% python3 -q
>>> import numpy as np
>>> np.set_printoptions(suppress=True, linewidth=140)
>>> W0 = np.load("out6.npy")
>>> W0
array([[  4,  -5,   0,  -2,  -5,  -3,  -1],
       [  3,   0,   5,  -5,   0,   3,  -3],
       [  2,   3,   5,   2,  -3,  -1,  -4],
       [  5,   4,  -2,  -4,   1,  -2,   0],
       [  0,   1,   4,   1,   5,   1,   2],
       [  1,  -1,  -5,  -2,   0,   0,  -2],
       [  0,   4,   3,  -3,  -1,  -3,  -1],
       [  2,  -3,  -3,   3,   0,   2,   5],
       [ 10,  -5,  10, -12,  -5,   3,  -7]])
>>> hat = W0 @ np.linalg.solve(W0.T @ W0, W0.T)
>>> np.allclose(hat @ hat, hat)
True
>>> np.round(np.linalg.eigvalsh(hat), 2) + 0
array([0., 0., 1., 1., 1., 1., 1., 1., 1.])
>>> np.round(hat @ W0[:, 6], 2) + 0
array([-1., -3., -4.,  0.,  2., -2., -1.,  5., -7.])
>>> B = np.c_[W0[:, :3] @ np.array([[1, 2, 2], [1, 1, 2], [2, 1, 1]]), np.array([-3, 2, -2, 3, 2, -3, -2, 1, 2])]
>>> B
array([[ -1,   3,  -2,  -3],
       [ 13,  11,  11,   2],
       [ 15,  12,  15,  -2],
       [  5,  12,  16,   3],
       [  9,   5,   6,   2],
       [-10,  -4,  -5,  -3],
       [ 10,   7,  11,  -2],
       [ -7,  -2,  -5,   1],
       [ 25,  25,  20,   2]])
>>> print(np.linalg.matrix_rank(np.c_[W0, B]))
8
>>> B = W0 / np.linalg.norm(W0, axis=1, keepdims=True)
>>> gram = B @ B.T
>>> gram[0].round(2)
array([ 1.  ,  0.2 ,  0.15,  0.12, -0.6 ,  0.28,  0.02,  0.09,  0.59])
>>> (np.abs(gram) > 0.9).astype(int)
array([[1, 0, 0, 0, 0, 0, 0, 0, 0],
       [0, 1, 0, 0, 0, 0, 0, 0, 1],
       [0, 0, 1, 0, 0, 0, 0, 0, 0],
       [0, 0, 0, 1, 0, 0, 0, 0, 0],
       [0, 0, 0, 0, 1, 0, 0, 0, 0],
       [0, 0, 0, 0, 0, 1, 0, 0, 0],
       [0, 0, 0, 0, 0, 0, 1, 0, 0],
       [0, 0, 0, 0, 0, 0, 0, 1, 0],
       [0, 1, 0, 0, 0, 0, 0, 0, 1]])
>>> (gram - 2 * np.eye(9)).round(6).argmax(axis=1)
array([8, 8, 6, 6, 1, 3, 2, 5, 1])
>>> np.argwhere(np.triu(np.abs(gram) > 0.95, 1))
array([], shape=(0, 2), dtype=int64)
>>> np.round(np.linalg.norm(B, axis=1), 2)
array([1., 1., 1., 1., 1., 1., 1., 1., 1.])
